In [1]: import numpy as np

In [2]: np.set_printoptions(precision=2, suppress=True, linewidth=120)

In [3]: feats = np.array([[0.7, -1.7, 0.9, -0.4, 1.1, 0.8, -0.1],
   ...:     [0.5, 0.7, 0.0, -0.4, 0.3, 1.4, -0.4],
   ...:     [-0.9, -1.1, -0.6, -1.0, -0.3, 0.9, -0.4],
   ...:     [-0.2, -0.6, 0.0, 1.4, 0.9, 1.0, -0.2],
   ...:     [1.7, -3.0, -0.7, 0.3, -0.8, -0.3, -1.1],
   ...:     [1.1, -2.4, 0.2, -0.9, 0.3, 1.8, 0.5]])

In [4]: rng = np.random.default_rng(251)

In [5]: feats[4] = feats[0] + 0.02 * rng.normal(size=7)

In [6]: feats
Out[6]: 
array([[ 0.7 , -1.7 ,  0.9 , -0.4 ,  1.1 ,  0.8 , -0.1 ],
       [ 0.5 ,  0.7 ,  0.  , -0.4 ,  0.3 ,  1.4 , -0.4 ],
       [-0.9 , -1.1 , -0.6 , -1.  , -0.3 ,  0.9 , -0.4 ],
       [-0.2 , -0.6 ,  0.  ,  1.4 ,  0.9 ,  1.  , -0.2 ],
       [ 0.69, -1.69,  0.93, -0.44,  1.12,  0.8 , -0.12],
       [ 1.1 , -2.4 ,  0.2 , -0.9 ,  0.3 ,  1.8 ,  0.5 ]])

In [7]: M = np.loadtxt("block19.csv", delimiter=",")

In [8]: M
Out[8]: 
array([[-1.,  2.,  5.,  0.,  0.,  0.,  0.,  0.,  0.,  0.],
       [-5.,  3.,  3.,  0.,  0.,  0.,  0.,  0.,  0.,  0.],
       [ 4.,  2., -3.,  0.,  0.,  0.,  0.,  0.,  0.,  0.],
       [ 0.,  0.,  0.,  8.,  6., -7., -3.,  9., -7.,  9.],
       [ 0.,  0.,  0., -6.,  6., -5., -8., -3.,  4.,  0.],
       [ 0.,  0.,  0.,  3.,  6., -5.,  2.,  8., -7., -2.],
       [ 0.,  0.,  0.,  0., -1.,  1.,  1.,  4.,  7.,  2.],
       [ 0.,  0.,  0.,  4.,  3., -1.,  6.,  3., -2.,  1.],
       [ 0.,  0.,  0.,  6., -8.,  8.,  0., -4., -3., -4.],
       [ 0.,  0.,  0., -9., -5.,  2.,  5., -7.,  5.,  4.]])

In [9]: (np.linalg.matrix_power((M != 0) + (M.T != 0) + np.eye(10), 10) > 0).astype(int)
Out[9]: 
array([[1, 1, 1, 0, 0, 0, 0, 0, 0, 0],
       [1, 1, 1, 0, 0, 0, 0, 0, 0, 0],
       [1, 1, 1, 0, 0, 0, 0, 0, 0, 0],
       [0, 0, 0, 1, 1, 1, 1, 1, 1, 1],
       [0, 0, 0, 1, 1, 1, 1, 1, 1, 1],
       [0, 0, 0, 1, 1, 1, 1, 1, 1, 1],
       [0, 0, 0, 1, 1, 1, 1, 1, 1, 1],
       [0, 0, 0, 1, 1, 1, 1, 1, 1, 1],
       [0, 0, 0, 1, 1, 1, 1, 1, 1, 1],
       [0, 0, 0, 1, 1, 1, 1, 1, 1, 1]])

In [10]: M @ M
Out[10]: 
array([[  11.,   14.,  -14.,    0.,    0.,    0.,    0.,    0.,    0.,    0.],
       [   2.,    5.,  -25.,    0.,    0.,    0.,    0.,    0.,    0.,    0.],
       [ -26.,    8.,   35.,    0.,    0.,    0.,    0.,    0.,    0.,    0.],
       [   0.,    0.,    0.,  -80.,   83., -101.,   10.,  -22.,   44.,  153.],
       [   0.,    0.,    0.,  -87.,  -63.,   64.,  -66., -169.,   39.,  -79.],
       [   0.,    0.,    0.,  -19.,  112.,  -92.,  -27.,   43.,   47.,   69.],
       [   0.,    0.,    0.,   49.,  -55.,   57.,   45.,  -15.,  -23.,  -16.],
       [   0.,    0.,    0.,    2.,   50.,  -49.,   -9.,   53.,   38.,   65.],
       [   0.,    0.,    0.,  122.,   68.,  -70.,   18.,  170., -133.,   30.],
       [   0.,    0.,    0.,  -70., -158.,  138.,   54.,  -99.,   83.,  -86.]])
